In [1]: import numpy as np

In [2]: np.set_printoptions(precision=2, suppress=True, linewidth=200, sign=" ")

In [3]: W0 = np.array([[1, -2, -7, -3], [-2, 1, -2, -7], [-7, -2, 1, -2], [-3, -7, -2, 1]])

In [4]: W0.shape
Out[4]: (4, 4)

In [5]: W0.mean(axis=0)
Out[5]: array([-2.75, -2.5 , -2.5 , -2.75])

In [6]: np.abs(W0).max()
Out[6]: np.int64(7)

In [7]: np.linalg.svd(W0, compute_uv=False)
Out[7]: array([ 10.51,   8.52,   7.51,   1.52])

In [8]: np.count_nonzero(W0)
Out[8]: np.int64(16)

In [9]: W0[:, 4]
---------------------------------------------------------------------------
IndexError                                Traceback (most recent call last)
Cell In[9], line 1
----> 1 W0[:, 4]

IndexError: index 4 is out of bounds for axis 1 with size 4

In [10]: np.linalg.rank(W0)
---------------------------------------------------------------------------
AttributeError                            Traceback (most recent call last)
Cell In[10], line 1
----> 1 np.linalg.rank(W0)

AttributeError: module 'numpy.linalg' has no attribute 'rank'

In [11]: w, vecs = np.linalg.eig(W0)

In [12]: round(np.prod(w), 2)
Out[12]: np.float64(1027.0)

In [13]: w
Out[13]: array([-10.51,  -1.52,   8.52,   7.51])

In [14]: np.sort(np.linalg.eigvals(np.linalg.inv(W0)))
Out[14]: array([-0.66, -0.1 ,  0.12,  0.13])

In [15]: mat = np.loadtxt("data.csv", delimiter=",")

In [16]: mat
Out[16]: 
array([[ 27.08,  -7.34,  12.71,   6.6 ,  24.55,  39.28,  18.93, -18.08, -11.65, -35.32, -30.17],
       [  0.84, -10.51, -17.39, -28.4 ,   6.37, -21.69,  -5.44,  23.02,  -7.79,  18.35,  27.55],
       [ 30.44,  -5.71,  15.34,   4.52,  27.78,  39.7 ,  16.97, -17.63, -15.43, -35.17, -29.74],
       [  4.13, -23.49,  -6.68,  -9.81,  28.6 ,  25.51,  10.57,  -6.79,  19.26, -23.82,  22.01],
       [  3.89, -23.74,  -5.87, -10.87,  27.92,  26.5 ,   8.93,  -6.41,  19.23, -23.27,  22.26],
       [ -1.38, -10.66, -20.18, -29.73,   6.36, -21.63,  -3.56,  25.9 ,  -7.44,  18.47,  30.53],
       [  3.33, -23.21,  -5.15,  -8.8 ,  27.54,  24.15,  11.89,  -6.1 ,  17.81, -23.15,  21.24],
       [  1.69, -11.64, -16.25, -30.22,   5.93, -22.04,  -4.11,  22.96, -10.17,  18.88,  28.21],
       [  3.44, -24.71,  -7.44, -11.91,  26.42,  26.14,  10.51,  -6.38,  16.93, -23.32,  22.87],
       [  5.15, -23.39,  -5.3 , -11.27,  28.45,  26.29,  11.06,  -8.82,  19.46, -23.61,  21.62],
       [  4.97, -22.24,  -5.79, -10.75,  28.56,  24.28,   8.89,  -8.63,  18.18, -23.61,  23.71]])

In [17]: f = np.array([2, 2])

In [18]: np.polyval(f, mat[0])
Out[18]: array([ 56.16, -12.68,  27.42,  15.2 ,  51.1 ,  80.56,  39.86, -34.16, -21.3 , -68.64, -58.34])
